>>> import numpy as np
>>> np.set_printoptions(suppress=True, linewidth=100)
>>> rd = lambda a: np.round(a, 3) + 0
>>> q, _ = np.linalg.qr(np.array([[1.5, -1.6, -1.3], [0.9, 0.3, 1.9], [0.8, 1.1, 1.0]]))
>>> vals = np.array([3, 0, -2])
>>> E = q @ np.diag(vals) @ q.T
>>> rd(E)
array([[ 1.736,  1.44 ,  0.75 ],
       [ 1.44 , -0.693,  1.455],
       [ 0.75 ,  1.455, -0.043]])
>>> vals, evecs = np.linalg.eigh(E)
>>> rd(evecs.T @ evecs)
array([[1., 0., 0.],
       [0., 1., 0.],
       [0., 0., 1.]])
>>> np.abs(evecs[:, -1]).round(6).argmax()
np.int64(0)
>>> rd(evecs.T @ E @ evecs)
array([[-2.,  0.,  0.],
       [ 0.,  0.,  0.],
       [ 0.,  0.,  3.]])
>>> rd(np.linalg.eigvalsh(E @ E))
array([0., 4., 9.])
>>> np.unique(vals.round(6) + 0, return_counts=True)[1]
array([1, 1, 1])
>>> rd(np.linalg.svd(E, compute_uv=False))
array([3., 2., 0.])
>>> rd(vals)
array([-2.,  0.,  3.])
>>> J = np.load("case5.npy")
>>> J
array([[-0.6, -0.2,  1.2,  0.9],
       [ 1.2,  0.2, -0.5, -0.8],
       [-1.2, -0.4, -1. ,  0.5]])
>>> Uu, sigma, vt = np.linalg.svd(J, full_matrices=False)
>>> (sigma > 1e-8).sum()
np.int64(3)
>>> Uu.shape, sigma.shape, vt.shape
((3, 3), (3,), (3, 4))
>>> rd(Uu.T @ J @ vt.T)
array([[2.257, 0.   , 0.   ],
       [0.   , 1.655, 0.   ],
       [0.   , 0.   , 0.192]])
>>> rd(np.abs(vt[0]))
array([0.752, 0.19 , 0.266, 0.572])
>>> rd(np.linalg.norm(J, axis=0))
array([1.8  , 0.49 , 1.64 , 1.304])
>>> x0 = np.array([3, 0, 2, 3])
>>> rd(J @ np.ones(4))
array([ 1.3,  0.1, -2.1])
>>> x0 @ J
Traceback (most recent call last):
  File "<python-input-25>", line 1, in <module>
    x0 @ J
    ~~~^~~
ValueError: matmul: Input operand 1 has a mismatch in its core dimension 0, with gufunc signature (n?,k),(k,m?)->(n?,m?) (size 3 is different from 4)
>>> (J @ x0).argmax()
np.int64(0)
>>> x0 = np.array([1, -3, -3, -4])
>>> h1 = np.maximum(J @ x0, 0)
>>> rd(np.maximum(J @ (3 * x0), 0))
array([ 0. , 15.9,  3. ])
>>> np.flatnonzero(h1 > 1e-9)
array([1, 2])
>>> rd(J.T @ h1)
array([ 5.16,  0.66, -3.65, -3.74])
>>> rd(np.tanh(J @ x0))
array([-1.   ,  1.   ,  0.762])
>>> rng = np.random.default_rng(769)
>>> lab = rng.permutation(3)
>>> lab
array([0, 2, 1])
>>> B = E[lab][:, lab]
>>> rd(B)
array([[ 1.736,  0.75 ,  1.44 ],
       [ 0.75 , -0.043,  1.455],
       [ 1.44 ,  1.455, -0.693]])
>>> rd(np.sort(np.abs(np.linalg.eigvals(B))))
array([0., 2., 3.])
>>> rd(np.trace(B))
np.float64(1.0)
>>> rd(np.diag(B))
array([ 1.736, -0.043, -0.693])
>>> X = np.load("test3.npy")
>>> X
array([[-1.255,  0.306, -0.306, -0.051],
       [ 0.306, -1.367,  0.367,  0.061],
       [-0.306,  0.367, -1.367, -0.061],
       [-0.051,  0.061, -0.061, -1.01 ]])
>>> vals, evecs = np.linalg.eig(X)
>>> rd(X @ evecs[:, 0] - vals[0] * evecs[:, 0])
array([0., 0., 0., 0.])
>>> rd(np.sort(np.linalg.eigvals(X.T)))
array([-1.999, -1.   , -1.   , -1.   ])
>>> rd(np.sort(np.linalg.eigvals(X @ X)))
array([0.999, 1.   , 1.   , 3.997])
>>> rd(np.sort(np.linalg.eigvals(np.linalg.inv(X))))
array([-1. , -1. , -1. , -0.5])
>>> q, evecs = np.linalg.qr(X[:, :2])[0], np.linalg.qr(X[:, 2:])[0]
>>> sigma = np.linalg.svd(q.T @ evecs, compute_uv=False)
>>> (sigma > 0.9).sum()
np.int64(0)
>>> rd(np.linalg.norm(q @ q.T - evecs @ evecs.T, 2))
np.float64(1.0)
>>> q, Rm = np.linalg.qr(X)
>>> rd(q @ Rm)
array([[-1.255,  0.306, -0.306, -0.051],
       [ 0.306, -1.367,  0.367,  0.061],
       [-0.306,  0.367, -1.367, -0.061],
       [-0.051,  0.061, -0.061, -1.01 ]])
>>> rd(np.abs(np.diag(Rm)))
array([1.328, 1.274, 1.176, 1.004])
>>> arr = np.load("run2.npy")
>>> arr
array([[-2,  0, -1, -2],
       [ 1,  0,  2, -1],
       [-1,  1,  1,  2],
       [-2,  0, -1, -2]])
>>> ang = np.radians(60)
>>> Rm = np.eye(4)
>>> Rm[2, 2] = Rm[0, 0] = np.cos(ang)
>>> Rm[2, 0], Rm[0, 2] = -np.sin(ang), np.sin(ang)
>>> rd(Rm)
array([[ 0.5  ,  0.   ,  0.866,  0.   ],
       [ 0.   ,  1.   ,  0.   ,  0.   ],
       [-0.866,  0.   ,  0.5  ,  0.   ],
       [ 0.   ,  0.   ,  0.   ,  1.   ]])
>>> B = arr @ Rm.T
>>> np.allclose(np.linalg.norm(arr, axis=1), np.linalg.norm(B, axis=1))
True
>>> rd(B)
array([[-1.866,  0.   ,  1.232, -2.   ],
       [ 2.232,  0.   ,  0.134, -1.   ],
       [ 0.366,  1.   ,  1.366,  2.   ],
       [-1.866,  0.   ,  1.232, -2.   ]])
>>> np.allclose(arr @ arr.T, B @ B.T)
True
>>> w1 = np.array([[-3, 4, -6], [4, -1, -2], [-1, 7, 9], [-5, 1, -8]])
>>> beta = np.array([5, 4, 1])
>>> H = np.maximum(arr @ w1 + beta, 0)
>>> H
array([[22,  0, 20],
       [ 5, 21, 21],
       [ 1,  8,  0],
       [22,  0, 20]])
>>> basis = np.array([[-3, -6], [3, 6], [-8, -6]])
>>> (H @ basis).round(6).argmax(axis=1)
array([0, 1, 1, 0])
>>> H @ basis
array([[-226, -252],
       [-120,  -30],
       [  21,   42],
       [-226, -252]])
>>> w1 @ basis
array([[ 69,  78],
       [  1, -18],
       [-48,  -6],
       [ 82,  84]])
>>> rd(np.linalg.eigvalsh(X).min())
np.float64(-1.999)
>>> np.all(np.linalg.eigvalsh(X) > 0)
np.False_
>>> Uu, sigma, vt = np.linalg.svd(arr)
>>> evecs = vt[:(sigma > 1e-8).sum()]
>>> x0 = arr[1] + 3 * arr[2] + rng.integers(2) * np.eye(4)[1]
>>> x0
array([-2.,  3.,  5.,  5.])
>>> rd(evecs.T @ evecs)
array([[ 0.909, -0.273,  0.073,  0.055],
       [-0.273,  0.182,  0.218,  0.164],
       [ 0.073,  0.218,  0.942, -0.044],
       [ 0.055,  0.164, -0.044,  0.967]])
>>> rd(np.diag(evecs.T @ evecs))
array([0.909, 0.182, 0.942, 0.967])
>>> K = np.array([[3, -1, -3, 3], [-1, 3, -1, -3], [-3, -1, 3, -1], [3, -3, -1, 3]])
>>> K
array([[ 3, -1, -3,  3],
       [-1,  3, -1, -3],
       [-3, -1,  3, -1],
       [ 3, -3, -1,  3]])
>>> lab = rng.permutation(4)
>>> B = K[:, lab] * rng.choice([-1, 1], 4)
>>> B
array([[-3,  3, -3,  1],
       [ 1,  1,  3, -3],
       [ 3, -3,  1,  1],
       [-3,  1, -3,  3]])
>>> Uu, _, vt = np.linalg.svd(K.T @ B)
>>> rd(Uu @ vt)
array([[-1.,  0.,  0.,  0.],
       [ 0.,  0.,  0., -1.],
       [ 0., -1.,  0.,  0.],
       [ 0.,  0., -1.,  0.]])
>>> rd(np.linalg.lstsq(K, B)[0])
array([[-1.,  0.,  0.,  0.],
       [ 0.,  0.,  0., -1.],
       [ 0., -1.,  0.,  0.],
       [ 0.,  0., -1.,  0.]])
>>> mat = np.loadtxt("m.csv", delimiter=",")
>>> mat
array([[18.429, -0.884, 17.143],
       [19.945, -0.881, 19.896],
       [20.77 ,  0.823, 19.824],
       [21.486,  0.706, 21.209],
       [19.992,  0.063, 19.399],
       [21.168, -0.388, 18.392],
       [19.523, -1.188, 19.74 ],
       [20.869,  0.012, 20.424],
       [19.547,  0.451, 20.203],
       [19.329,  0.335, 19.593],
       [19.805, -0.259, 18.369],
       [18.032, -0.218, 20.219],
       [18.712,  0.151, 20.619],
       [21.221, -0.347, 18.916],
       [20.766,  2.275, 21.003],
       [20.269, -0.572, 20.121],
       [18.856, -0.948, 21.934],
       [20.704,  0.384, 20.908],
       [19.637, -0.835, 19.248],
       [19.794,  3.24 , 20.629],
       [20.61 ,  1.167, 20.908],
       [22.007, -1.472, 20.47 ],
       [20.715,  0.156, 19.827],
       [19.736,  0.307, 18.436]])
>>> basis = mat[[5, 12]].astype(float)
>>> for _ in range(7):
...     lab = np.linalg.norm(mat[:, None] - basis, axis=-1).argmin(axis=1)
...     basis = np.array([mat[lab == j].mean(axis=0) for j in range(2)])
... 
>>> lab
array([0, 0, 1, 1, 0, 0, 0, 1, 1, 1, 0, 1, 1, 0, 1, 0, 1, 1, 0, 1, 1, 0, 0, 0])
>>> np.bincount(lab)
array([12, 12])
>>> rd(basis)
array([[20.204, -0.525, 19.163],
       [19.956,  0.698, 20.623]])
